In [1]: import numpy as np

In [2]: np.set_printoptions(precision=2, suppress=True, linewidth=100, sign=" ")

In [3]: K = np.load("out15.npy")

In [4]: K
Out[4]: 
array([[ 3.,  1.,  1.,  1.,  1.,  1.,  1.,  1.],
       [ 1.,  3.,  1.,  1.,  1.,  1.,  1.,  1.],
       [ 1.,  1.,  3.,  1.,  1.,  1.,  1.,  1.],
       [ 1.,  1.,  1.,  3.,  1.,  1.,  1.,  1.],
       [ 1.,  1.,  1.,  1.,  3.,  1.,  1.,  1.],
       [ 1.,  1.,  1.,  1.,  1.,  3.,  1.,  1.],
       [ 1.,  1.,  1.,  1.,  1.,  1.,  3.,  1.],
       [ 1.,  1.,  1.,  1.,  1.,  1.,  1.,  3.]])

In [5]: np.linalg.norm(K, axis=0)
Out[5]: array([ 4.,  4.,  4.,  4.,  4.,  4.,  4.,  4.])

In [6]: np.linalg.norm(K, axis=1)
Out[6]: array([ 4.,  4.,  4.,  4.,  4.,  4.,  4.,  4.])

In [7]: np.linalg.norm(K, axis=1).argmax()
Out[7]: np.int64(0)

In [8]: round(np.linalg.norm(K[1], 1), 2), round(float(np.linalg.norm(K[1], np.inf)), 2)
Out[8]: (np.float64(10.0), 3.0)

In [9]: round(np.linalg.norm(K, "nuc"), 2)
Out[9]: np.float64(24.0)

In [10]: theta = np.radians(135)

In [11]: Rm = np.eye(8)

In [12]: Rm[3, 3] = Rm[4, 4] = np.cos(theta)

In [13]: Rm[3, 4], Rm[4, 3] = -np.sin(theta), np.sin(theta)

In [14]: Rm
Out[14]: 
array([[ 1.  ,  0.  ,  0.  ,  0.  ,  0.  ,  0.  ,  0.  ,  0.  ],
       [ 0.  ,  1.  ,  0.  ,  0.  ,  0.  ,  0.  ,  0.  ,  0.  ],
       [ 0.  ,  0.  ,  1.  ,  0.  ,  0.  ,  0.  ,  0.  ,  0.  ],
       [ 0.  ,  0.  ,  0.  , -0.71, -0.71,  0.  ,  0.  ,  0.  ],
       [ 0.  ,  0.  ,  0.  ,  0.71, -0.71,  0.  ,  0.  ,  0.  ],
       [ 0.  ,  0.  ,  0.  ,  0.  ,  0.  ,  1.  ,  0.  ,  0.  ],
       [ 0.  ,  0.  ,  0.  ,  0.  ,  0.  ,  0.  ,  1.  ,  0.  ],
       [ 0.  ,  0.  ,  0.  ,  0.  ,  0.  ,  0.  ,  0.  ,  1.  ]])

In [15]: other = K @ Rm.T

In [16]: np.allclose(K @ K.T, other @ other.T)
Out[16]: True

In [17]: np.abs(other - K).max(axis=0)
Out[17]: array([ 0.  ,  0.  ,  0.  ,  5.83,  4.41,  0.  ,  0.  ,  0.  ])

In [18]: np.linalg.svd(K, compute_uv=False), np.linalg.svd(other, compute_uv=False)
Out[18]: 
(array([ 10.,   2.,   2.,   2.,   2.,   2.,   2.,   2.]),
 array([ 10.,   2.,   2.,   2.,   2.,   2.,   2.,   2.]))

In [19]: np.round(np.linalg.norm(K), 2)
Out[19]: np.float64(11.31)

In [20]: np.diff(K, axis=0)
Out[20]: 
array([[-2.,  2.,  0.,  0.,  0.,  0.,  0.,  0.],
       [ 0., -2.,  2.,  0.,  0.,  0.,  0.,  0.],
       [ 0.,  0., -2.,  2.,  0.,  0.,  0.,  0.],
       [ 0.,  0.,  0., -2.,  2.,  0.,  0.,  0.],
       [ 0.,  0.,  0.,  0., -2.,  2.,  0.,  0.],
       [ 0.,  0.,  0.,  0.,  0., -2.,  2.,  0.],
       [ 0.,  0.,  0.,  0.,  0.,  0., -2.,  2.]])

In [21]: np.linalg.matrix_rank(K)
Out[21]: np.int64(8)

In [22]: np.count_nonzero(K)
Out[22]: np.int64(64)

In [23]: np.linalg.rank(K)
AttributeError: module 'numpy.linalg' has no attribute 'rank'


In [24]: K[:, 8]
IndexError: index 8 is out of bounds for axis 1 with size 8


In [25]: x = np.ones(8)

In [26]: for _ in range(4):
    ...:     x = K @ x
    ...:     x /= np.linalg.norm(x)
    ...:     print(round(x @ K @ x, 2))
    ...: 
10.0
10.0
10.0
10.0

In [27]: round(np.linalg.eigvalsh(K)[-1], 2)
Out[27]: np.float64(10.0)

In [28]: x
Out[28]: array([ 0.35,  0.35,  0.35,  0.35,  0.35,  0.35,  0.35,  0.35])

In [29]: rng = np.random.default_rng(780)

In [30]: idx = rng.permutation(8)

In [31]: idx
Out[31]: array([ 2,  3,  5,  7,  6,  1,  0,  4])

In [32]: other = K[idx][:, idx]

In [33]: np.allclose(other, K)
Out[33]: True

In [34]: np.trace(other)
Out[34]: np.float64(24.0)

In [35]: np.sort(np.abs(np.linalg.eigvals(other)))
Out[35]: array([  2.,   2.,   2.,   2.,   2.,   2.,   2.,  10.])

In [36]: M = np.load("block14.npy")

In [37]: M
Out[37]: 
array([[ 0.3,  1.8, -1.3],
       [-0.9, -2.7,  0.5],
       [-1.2, -3.9, -0.1]])

In [38]: idx = rng.permutation(3)

In [39]: idx
Out[39]: array([ 2,  0,  1])

In [40]: other = M[idx][:, idx]

In [41]: np.trace(other)
Out[41]: np.float64(-2.5)

In [42]: np.sort(np.abs(np.linalg.eigvals(other)))
Out[42]: array([ 0.68,  0.68,  2.01])

In [43]: np.diag(other)
Out[43]: array([-0.1,  0.3, -2.7])

In [44]: other
Out[44]: 
array([[-0.1, -1.2, -3.9],
       [-1.3,  0.3,  1.8],
       [ 0.5, -0.9, -2.7]])
